>>> import numpy as np
>>> np.set_printoptions(precision=4, suppress=True, linewidth=200, legacy="1.25")
>>> F = np.load("arr.npy")
>>> print(F)
[[ 1.4  0.9 -1.5  6.5 -0.1 -0.1 -0.5  0.4]
 [ 1.2 -0.6  0.   0.  -1.3 -0.7 -0.5  0.7]
 [-0.8  0.6 -1.   5.   0.4  0.4  0.1  1.3]
 [ 0.9 -1.1  0.9  8.  -1.9  0.  -0.4 -0.3]
 [-0.1 -0.1  0.3 -1.5 -0.8  0.1  2.6 -0.4]
 [ 1.2 -1.9  0.1  2.5  0.2  0.8  0.8  0.2]]
>>> Uu, sv, VT = np.linalg.svd(F, full_matrices=False)
>>> print(np.abs(VT[0]))
[0.1139 0.0349 0.054  0.984  0.0887 0.0208 0.0577 0.0554]
>>> print(sv / sv[0])
[1.     0.3038 0.2298 0.168  0.1629 0.1093]
>>> print(round(float(np.sqrt((sv ** 2).sum())), 4), round(float(np.linalg.norm(F)), 4))
13.2185 13.2185
>>> print(np.round(Uu.T @ Uu, 4) + 0)
[[1. 0. 0. 0. 0. 0.]
 [0. 1. 0. 0. 0. 0.]
 [0. 0. 1. 0. 0. 0.]
 [0. 0. 0. 1. 0. 0.]
 [0. 0. 0. 0. 1. 0.]
 [0. 0. 0. 0. 0. 1.]]
>>> print(np.abs(Uu[:, 0]).round(6).argmax())
3
>>> print(np.round(VT @ VT.T, 4) + 0)
[[1. 0. 0. 0. 0. 0.]
 [0. 1. 0. 0. 0. 0.]
 [0. 0. 1. 0. 0. 0.]
 [0. 0. 0. 1. 0. 0.]
 [0. 0. 0. 0. 1. 0.]
 [0. 0. 0. 0. 0. 1.]]
>>> blk = np.stack([F, -3 * F, F[::-1]])
>>> print(np.linalg.norm(blk, axis=(1, 2)))
[13.2185 39.6556 13.2185]
>>> print(blk.shape)
(3, 6, 8)
>>> print(np.linalg.matrix_rank(blk.reshape(3, -1)))
2
>>> x0 = np.array([1, 2, 1, 1, 1, 0, 1, 0])
>>> h1 = np.maximum(F @ x0, 0)
>>> print(np.flatnonzero(h1 > 1e-9))
[0 2 3 4 5]
>>> print(np.maximum(F @ (3 * x0), 0))
[22.8  0.  14.7 15.9  0.9  3. ]
>>> print(h1)
[7.6 0.  4.9 5.3 0.3 1. ]
>>> print(F.T @ h1)
[ 12.66   2.02 -11.34 118.35  -8.91   2.03  -3.85   7.9 ]
>>> f = np.array([-1, 1])
>>> print(np.array([np.convolve(row, f, "same") for row in F]))
[[-1.4  0.5  2.4 -8.   6.6  0.   0.4 -0.9]
 [-1.2  1.8 -0.6  0.   1.3 -0.6 -0.2 -1.2]
 [ 0.8 -1.4  1.6 -6.   4.6  0.   0.3 -1.2]
 [-0.9  2.  -2.  -7.1  9.9 -1.9  0.4 -0.1]
 [ 0.1  0.  -0.4  1.8 -0.7 -0.9 -2.5  3. ]
 [-1.2  3.1 -2.  -2.4  2.3 -0.6  0.   0.6]]
>>> print(np.convolve(F[5], f))
[-1.2  3.1 -2.  -2.4  2.3 -0.6  0.   0.6  0.2]
>>> print(np.cross(F[5, :3], F[4, :3]))
[-0.56 -0.37 -0.31]
>>> print(np.polyval(f, F[5]))
[-0.2  2.9  0.9 -1.5  0.8  0.2  0.2  0.8]
>>> theta = np.radians(23)
>>> R = np.eye(8)
>>> R[4, 4] = R[6, 6] = np.cos(theta)
>>> R[4, 6], R[6, 4] = -np.sin(theta), np.sin(theta)
>>> print(R)
[[ 1.      0.      0.      0.      0.      0.      0.      0.    ]
 [ 0.      1.      0.      0.      0.      0.      0.      0.    ]
 [ 0.      0.      1.      0.      0.      0.      0.      0.    ]
 [ 0.      0.      0.      1.      0.      0.      0.      0.    ]
 [ 0.      0.      0.      0.      0.9205  0.     -0.3907  0.    ]
 [ 0.      0.      0.      0.      0.      1.      0.      0.    ]
 [ 0.      0.      0.      0.      0.3907  0.      0.9205  0.    ]
 [ 0.      0.      0.      0.      0.      0.      0.      1.    ]]
>>> A2 = F @ R.T
>>> print(np.linalg.svd(F, compute_uv=False), np.linalg.svd(A2, compute_uv=False))
[12.0078  3.6479  2.7599  2.0175  1.9561  1.3119] [12.0078  3.6479  2.7599  2.0175  1.9561  1.3119]
>>> print(np.abs(A2 - F).max(axis=0))
[0.     0.     0.     0.     0.9523 0.     0.7106 0.    ]
>>> print(round(np.linalg.det(R), 4), round(np.trace(R), 4))
1.0 7.841
>>> print(np.allclose(F @ F.T, A2 @ A2.T))
True
>>> A2 = np.array([[1, 1], [1, -1]])
>>> rng = np.random.default_rng(52)
>>> X = np.kron(A2, np.kron(A2, A2))[rng.permutation(8)][:4]
>>> print(X)
[[ 1  1  1  1 -1 -1 -1 -1]
 [ 1  1 -1 -1  1  1 -1 -1]
 [ 1 -1 -1  1  1 -1 -1  1]
 [ 1 -1  1 -1  1 -1  1 -1]]
>>> W1 = np.array([[3, 3, 1, 3],
...     [0, 0, 2, 0],
...     [3, 0, 3, 1],
...     [0, 0, 0, 2],
...     [2, 0, 3, 0],
...     [0, 3, 0, 0],
...     [0, 2, 0, 2],
...     [1, 1, 3, 0]])
>>> beta = np.array([-2, -1, 3, 1])
>>> H = np.maximum(X @ W1 + beta, 0)
>>> print((H > 0).mean(axis=0))
[0.75 0.25 1.   0.75]
>>> print((H > 0).astype(int))
[[1 0 1 1]
 [0 1 1 0]
 [1 0 1 1]
 [1 0 1 1]]
>>> cent = np.array([[2, 1, 4], [1, 5, 4], [4, 5, 4], [1, 3, 3]])
>>> print(W1 @ cent)
[[16 32 37]
 [ 8 10  8]
 [19 21 27]
 [ 2  6  6]
 [16 17 20]
 [ 3 15 12]
 [ 4 16 14]
 [15 21 20]]
>>> print((H @ cent).round(6).argmax(axis=1))
[1 1 1 2]
>>> print(H @ cent)
[[19 31 31]
 [14 25 20]
 [25 35 33]
 [35 45 55]]
